% ipython --no-banner

In [1]: import numpy as np

In [2]: np.set_printoptions(precision=1, suppress=True, linewidth=200)

In [3]: rnd = lambda a: np.round(a, 1) + 0

In [4]: C = 3 * np.array([[-0.6, -2.0, 0.3], [0.4, 0.8, -1.4], [0.7, -1.0, -0.2]])

In [5]: rng = np.random.default_rng(926)

In [6]: labels = rng.integers(0, 3, 25)

In [7]: W0 = C[labels] + rng.normal(size=(25, 3))

In [8]: rnd(W0)
Out[8]: 
array([[ 3.1, -3.7,  0.3],
       [ 1.9,  2.4, -4.6],
       [-1.4, -6.4, -0.1],
       [ 1.2,  2.9, -4.9],
       [ 1.5,  1.4, -3.3],
       [-1.8, -5.9,  0.8],
       [ 2. , -1.4, -0.1],
       [-2.6, -5.3,  0.5],
       [-2.8, -7.4,  1.1],
       [-1.5, -4.9, -0.7],
       [ 0.9,  1.7, -3.6],
       [-0.7, -6.2, -1.6],
       [-1.8, -6.1, -0.1],
       [-2.2, -4.4,  2.5],
       [ 1.4,  1.9, -3. ],
       [ 0.5,  2. , -3.5],
       [ 0.8, -2.2, -2.2],
       [ 1.8,  2.7, -3.9],
       [ 2.1, -2.9, -0.5],
       [-1.3, -6.8,  3.5],
       [ 3.7, -1.8, -0.9],
       [ 1.6,  1. , -4.7],
       [ 4.9, -3.7,  0. ],
       [ 0.8,  0.9, -4. ],
       [ 1.7, -2.3,  0.4]])

In [9]: C = W0[[24, 0]].astype(float)

In [10]: for _ in range(5):
    ...:     labels = np.linalg.norm(W0[:, None] - C, axis=-1).argmin(axis=1)
    ...:     C = np.array([W0[labels == j].mean(axis=0) for j in range(2)])
    ...: 

In [11]: labels
Out[11]: array([1, 0, 1, 0, 0, 1, 1, 1, 1, 1, 0, 1, 1, 1, 0, 0, 0, 0, 1, 1, 0, 0, 1, 0, 1])

In [12]: np.abs(C[1] - C[0]).argmax()
Out[12]: np.int64(1)

In [13]: Xc = W0 - W0.mean(axis=0)

In [14]: Uu, sigma, Vt = np.linalg.svd(Xc, full_matrices=False)

In [15]: rnd(sigma ** 2 / (sigma ** 2).sum())
Out[15]: array([0.8, 0.1, 0. ])

In [16]: rnd((sigma ** 2).sum() ** 2 / (sigma ** 4).sum())
Out[16]: np.float64(1.4)

In [17]: np.abs(Uu[:, 0]).argmax()
Out[17]: np.int64(19)
